% ipython --no-banner

In [1]: import numpy as np

In [2]: from numpy import linalg as LA

In [3]: np.set_printoptions(precision=2, suppress=True, linewidth=140, sign=" ")

In [4]: rd = lambda a: np.round(a, 2) + 0

In [5]: data = np.loadtxt("layer2.csv", delimiter=",")

In [6]: data
Out[6]: 
array([[-15.94,  16.23, -17.26,  18.93, -24.96,  -9.98,  24.81,  12.  , -19.  ],
       [-16.7 ,  16.39, -14.31,  20.18, -25.32, -10.74,  26.17,  10.2 , -18.89],
       [-15.21,  15.1 , -14.31,  19.65, -24.57,  -9.34,  23.  ,   8.17, -20.09],
       [-15.47,  14.92, -14.77,  20.39, -23.42,  -8.64,  24.09,  10.25, -21.19],
       [-13.96,  14.63, -15.58,  19.87, -26.88, -10.54,  25.33,  10.17, -20.26],
       [-15.67,  14.4 , -14.77,  21.66, -24.24, -10.14,  25.84,  10.75, -18.95],
       [-13.82,  16.24, -15.66,  19.61, -23.43,  -9.03,  25.41,  10.06, -20.85],
       [-15.62,  15.45, -15.3 ,  20.02, -24.53,  -8.39,  24.26,   9.84, -18.98],
       [-14.58,  14.13, -15.05,  20.87, -24.7 ,  -8.86,  25.  ,   9.22, -19.91],
       [-13.22,  15.81, -14.  ,  22.02, -26.85,  -9.19,  25.63,  11.4 , -18.78],
       [-13.74,  16.12, -15.78,  20.11, -25.57,  -9.1 ,  23.27,   9.53, -19.85],
       [-13.97,  16.24, -17.66,  20.48, -23.8 , -10.51,  25.7 ,   9.42, -20.39],
       [-14.99,  14.85, -13.37,  18.6 , -24.38, -11.36,  26.82,  10.79, -19.39],
       [-15.96,  14.03, -14.82,  18.94, -24.95,  -7.91,  27.67,  11.14, -20.37],
       [-14.63,  13.68, -14.22,  21.26, -26.23, -10.9 ,  26.64,   9.35, -19.85],
       [-13.64,  14.12, -13.71,  22.29, -26.01,  -9.1 ,  23.89,   9.01, -20.21],
       [-14.29,  14.67, -15.29,  20.06, -26.34,  -9.28,  24.68,  10.65, -18.25],
       [-14.1 ,  16.02, -14.74,  19.83, -24.64, -10.68,  24.83,   9.93, -20.76],
       [-17.77,  14.8 , -14.14,  20.61, -25.82, -10.97,  25.82,  11.01, -19.45]])

In [7]: B = data / LA.norm(data, axis=1, keepdims=True)

In [8]: C2 = B @ B.T

In [9]: (C2 - 2 * np.eye(19)).round(6).argmax(axis=1)
Out[9]: array([  7,  18,   7,   8,  16,   8,  17,   8,   7,  16,   2,   6,   1,   8,   8,   8,   4,   6,   1])

In [10]: rd(np.degrees(np.arccos(np.clip(C2[7, 17], -1, 1))))
Out[10]: np.float64(3.52)

In [11]: C2 = np.cov(data, rowvar=False)

In [12]: C2.shape
Out[12]: (9, 9)

In [13]: rd(data.std(axis=0))
Out[13]: array([ 1.15,  0.86,  1.07,  0.98,  1.03,  0.97,  1.17,  0.9 ,  0.78])

In [14]: rd(np.corrcoef(data[:, 5], data[:, 4])[0, 1])
Out[14]: np.float64(0.16)

In [15]: np.median(data, axis=0)
Out[15]: array([-14.63,  14.92, -14.77,  20.11, -24.95,  -9.34,  25.33,  10.17, -19.85])

In [16]: rd(LA.eigvalsh(C2)[::-1])
Out[16]: array([ 2.5 ,  2.13,  1.3 ,  1.04,  0.91,  0.6 ,  0.5 ,  0.27,  0.22])

In [17]: K = np.array([[0.5, 0.0, 0.0, 0.0, 0.25, 0.25],
    ...:     [0.0, 0.5, 0.0, 0.5, 0.0, 0.0],
    ...:     [0.0, 0.0, 1.0, 0.0, 0.0, 0.0],
    ...:     [0.0, 0.0, 0.0, 0.5, 0.0, 0.5],
    ...:     [0.5, 0.0, 0.0, 0.0, 0.5, 0.0],
    ...:     [0.0, 0.0, 0.33, 0.0, 0.0, 0.67]])

In [18]: B = LA.inv(K)

In [19]: rd(LA.det(K) * LA.det(B))
Out[19]: np.float64(1.0)

In [20]: rd(LA.inv(B))
Out[20]: 
array([[ 0.5 ,  0.  ,  0.  ,  0.  ,  0.25,  0.25],
       [ 0.  ,  0.5 ,  0.  ,  0.5 ,  0.  ,  0.  ],
       [ 0.  ,  0.  ,  1.  ,  0.  ,  0.  ,  0.  ],
       [ 0.  ,  0.  ,  0.  ,  0.5 ,  0.  ,  0.5 ],
       [ 0.5 ,  0.  ,  0.  ,  0.  ,  0.5 ,  0.  ],
       [ 0.  ,  0.  ,  0.33,  0.  ,  0.  ,  0.67]])

In [21]: C2 = K.T @ K

In [22]: np.allclose(C2, C2.T)
Out[22]: True

In [23]: rd(C2)
Out[23]: 
array([[ 0.5 ,  0.  ,  0.  ,  0.  ,  0.38,  0.12],
       [ 0.  ,  0.25,  0.  ,  0.25,  0.  ,  0.  ],
       [ 0.  ,  0.  ,  1.11,  0.  ,  0.  ,  0.22],
       [ 0.  ,  0.25,  0.  ,  0.5 ,  0.  ,  0.25],
       [ 0.38,  0.  ,  0.  ,  0.  ,  0.31,  0.06],
       [ 0.12,  0.  ,  0.22,  0.25,  0.06,  0.76]])

In [24]: rd(LA.svd(K, compute_uv=False) ** 2)
Out[24]: array([ 1.25,  0.9 ,  0.75,  0.45,  0.06,  0.02])

In [25]: (K @ K.T).shape
Out[25]: (6, 6)
